% ipython --no-banner

In [1]: import numpy as np

In [2]: import numpy.linalg as la

In [3]: np.set_printoptions(precision=3, suppress=True, linewidth=100)

In [4]: X = np.loadtxt("test15.csv", delimiter=",")

In [5]: X
Out[5]: 
array([[  2.78 ,  -4.418,  -0.964,   1.07 ],
       [ -0.34 ,  -1.938,  -2.658,  -0.228],
       [-17.376,   9.704,   2.481,   6.985],
       [  6.812,  -6.809,   0.563,   1.852],
       [  2.235,  -0.245,  -5.599,  -4.509],
       [-13.293,  12.027,  -8.281,  -5.482],
       [  9.256, -12.101,  10.809,  12.447],
       [  5.121,  -9.837,   1.887,   4.714],
       [-13.841,  13.802,  -6.943,  -4.595],
       [ -1.441,  -0.213,   1.905,   3.942],
       [ -3.509,  10.665, -11.252, -11.389],
       [ -7.344,   5.438,  -4.473,  -1.846],
       [  3.202,  -6.162,   4.456,   6.644],
       [ -1.584,   1.069,   0.092,   1.85 ],
       [  0.209,   0.981,  -4.859,  -3.476],
       [ -6.468,   5.559,  -3.256,  -1.045],
       [  2.197,  -5.759,   2.809,   5.308],
       [-11.317,   5.   ,  -0.836,   3.189]])

In [6]: out = np.c_[X[:, :3] @ np.array([[5, 1, 3], [4, 5, 0], [1, 2, 5]]), np.array([-1, -2, -1, 3, 0, -1, -2, -3, -2, 3, 3, -1, 0, 0, -1, -1, -1, 1])]

In [7]: out
Out[7]: 
array([[ -4.736, -21.238,   3.52 ,  -1.   ],
       [-12.11 , -15.346, -14.31 ,  -2.   ],
       [-45.583,  36.106, -39.723,  -1.   ],
       [  7.387, -26.107,  23.251,   3.   ],
       [  4.596, -10.188, -21.29 ,   0.   ],
       [-26.638,  30.28 , -81.284,  -1.   ],
       [  8.685, -29.631,  81.813,  -2.   ],
       [-11.856, -40.29 ,  24.798,  -3.   ],
       [-20.94 ,  41.283, -76.238,  -2.   ],
       [ -6.152,   1.304,   5.202,   3.   ],
       [ 13.863,  27.312, -66.787,   3.   ],
       [-19.441,  10.9  , -44.397,  -1.   ],
       [ -4.182, -18.696,  31.886,   0.   ],
       [ -3.552,   3.945,  -4.292,   0.   ],
       [  0.11 ,  -4.604, -23.668,  -1.   ],
       [-13.36 ,  14.815, -35.684,  -1.   ],
       [ -9.242, -20.98 ,  20.636,  -1.   ],
       [-37.421,  12.011, -38.131,   1.   ]])

In [8]: np.round(la.norm(out - X @ la.lstsq(X, out)[0], axis=0), 3) + 0
Out[8]: array([0.   , 0.   , 0.   , 6.434])

In [9]: la.norm(la.qr(X)[0].T @ out, axis=0) ** 2 / ((out ** 2).sum(axis=0) + 1e-12)
Out[9]: array([1.   , 1.   , 1.   , 0.261])

In [10]: idx = out[:, 3] > np.median(out[:, 3])

In [11]: f = out[idx].mean(axis=0) - out[~idx].mean(axis=0)

In [12]: round(float((((out - out.mean(axis=0)) @ f > 0) == idx).mean()), 3)
Out[12]: 0.611

In [13]: ((out - out.mean(axis=0)) @ f > 0).astype(int)
Out[13]: array([1, 0, 0, 1, 1, 0, 1, 1, 0, 1, 0, 0, 1, 1, 1, 0, 1, 0])

In [14]: x0 = np.array([1, 1, 2, 3])

In [15]: rhs = X @ x0

In [16]: np.round(la.pinv(X) @ X, 3) + 0
Out[16]: 
array([[1., 0., 0., 0.],
       [0., 1., 0., 0.],
       [0., 0., 1., 0.],
       [0., 0., 0., 1.]])

In [17]: la.lstsq(X, rhs)[0]
Out[17]: array([1., 1., 2., 3.])

In [18]: rng = np.random.default_rng(288537)

In [19]: rhs = rhs + 0.3 * rng.normal(size=18)

In [20]: rhs
Out[20]: 
array([ -0.554,  -8.683,  18.361,   6.744, -23.15 , -34.028,  56.003,  12.751, -27.525,  13.477,
       -49.565, -16.46 ,  26.046,   5.383, -19.014, -10.541,  18.094,   1.662])

In [21]: b, *_ = la.lstsq(X, rhs)

In [22]: np.round(la.norm(rhs - X @ b), 3)
Out[22]: np.float64(0.828)

In [23]: b
Out[23]: array([1.002, 1.03 , 2.049, 2.979])

In [24]: idx = rng.permutation(4)

In [25]: out = X[:, idx] * rng.choice([-1, 1], 4)

In [26]: out
Out[26]: 
array([[  1.07 ,  -2.78 ,  -4.418,  -0.964],
       [ -0.228,   0.34 ,  -1.938,  -2.658],
       [  6.985,  17.376,   9.704,   2.481],
       [  1.852,  -6.812,  -6.809,   0.563],
       [ -4.509,  -2.235,  -0.245,  -5.599],
       [ -5.482,  13.293,  12.027,  -8.281],
       [ 12.447,  -9.256, -12.101,  10.809],
       [  4.714,  -5.121,  -9.837,   1.887],
       [ -4.595,  13.841,  13.802,  -6.943],
       [  3.942,   1.441,  -0.213,   1.905],
       [-11.389,   3.509,  10.665, -11.252],
       [ -1.846,   7.344,   5.438,  -4.473],
       [  6.644,  -3.202,  -6.162,   4.456],
       [  1.85 ,   1.584,   1.069,   0.092],
       [ -3.476,  -0.209,   0.981,  -4.859],
       [ -1.045,   6.468,   5.559,  -3.256],
       [  5.308,  -2.197,  -5.759,   2.809],
       [  3.189,  11.317,   5.   ,  -0.836]])

In [27]: Uu, _, Vh = la.svd(X.T @ out)

In [28]: print(np.round(Uu @ Vh, 3) + 0)
[[ 0. -1.  0.  0.]
 [ 0.  0.  1.  0.]
 [ 0.  0.  0.  1.]
 [ 1.  0.  0.  0.]]

In [29]: np.round(la.lstsq(X, out)[0], 3) + 0
Out[29]: 
array([[ 0., -1.,  0.,  0.],
       [ 0.,  0.,  1.,  0.],
       [ 0.,  0.,  0.,  1.],
       [ 1.,  0.,  0.,  0.]])

In [30]: idx
Out[30]: array([3, 0, 1, 2])
